$ python3 -q
>>> import numpy as np
>>> from numpy import linalg as LA
>>> np.set_printoptions(precision=3, suppress=True, linewidth=140)
>>> W0 = np.loadtxt("m.csv", delimiter=",")
>>> W0
array([[-0.264, -0.74 ,  0.551, -0.478],
       [-0.43 ,  0.956, -0.856,  0.999],
       [-0.06 ,  0.998, -0.978,  1.   ],
       [-0.831, -0.716,  0.501,  0.98 ],
       [ 0.558,  0.947, -0.824,  0.558],
       [ 0.282, -0.952,  0.845, -0.998],
       [-0.635,  0.   , -0.03 ,  0.978],
       [-0.658,  0.537, -0.405,  0.997],
       [ 0.149, -0.762,  0.585, -0.952],
       [ 0.   ,  0.   ,  0.   ,  0.   ],
       [ 0.397, -0.05 ,  0.05 , -0.869],
       [-0.523,  0.834, -0.675,  0.998],
       [ 0.245,  0.848, -0.675,  0.762],
       [ 0.635, -0.848,  0.696, -0.999],
       [-0.766,  0.885, -0.749,  1.   ],
       [ 0.914,  0.462, -0.264, -0.999],
       [ 0.903,  0.885, -0.701, -0.987],
       [-0.558, -0.501,  0.327,  0.808],
       [-0.604,  0.462, -0.345,  0.993],
       [-0.462,  0.987, -0.933,  1.   ],
       [-0.47 ,  0.885, -0.74 ,  0.998],
       [ 0.414,  0.973, -0.887,  0.934],
       [ 0.592, -0.999,  0.99 , -1.   ]])
>>> P = W0 @ LA.solve(W0.T @ W0, W0.T)
>>> np.round(P @ W0[:, 1], 3) + 0
array([-0.74 ,  0.956,  0.998, -0.716,  0.947, -0.952,  0.   ,  0.537, -0.762,  0.   , -0.05 ,  0.834,  0.848, -0.848,  0.885,  0.462,
        0.885, -0.501,  0.462,  0.987,  0.885,  0.973, -0.999])
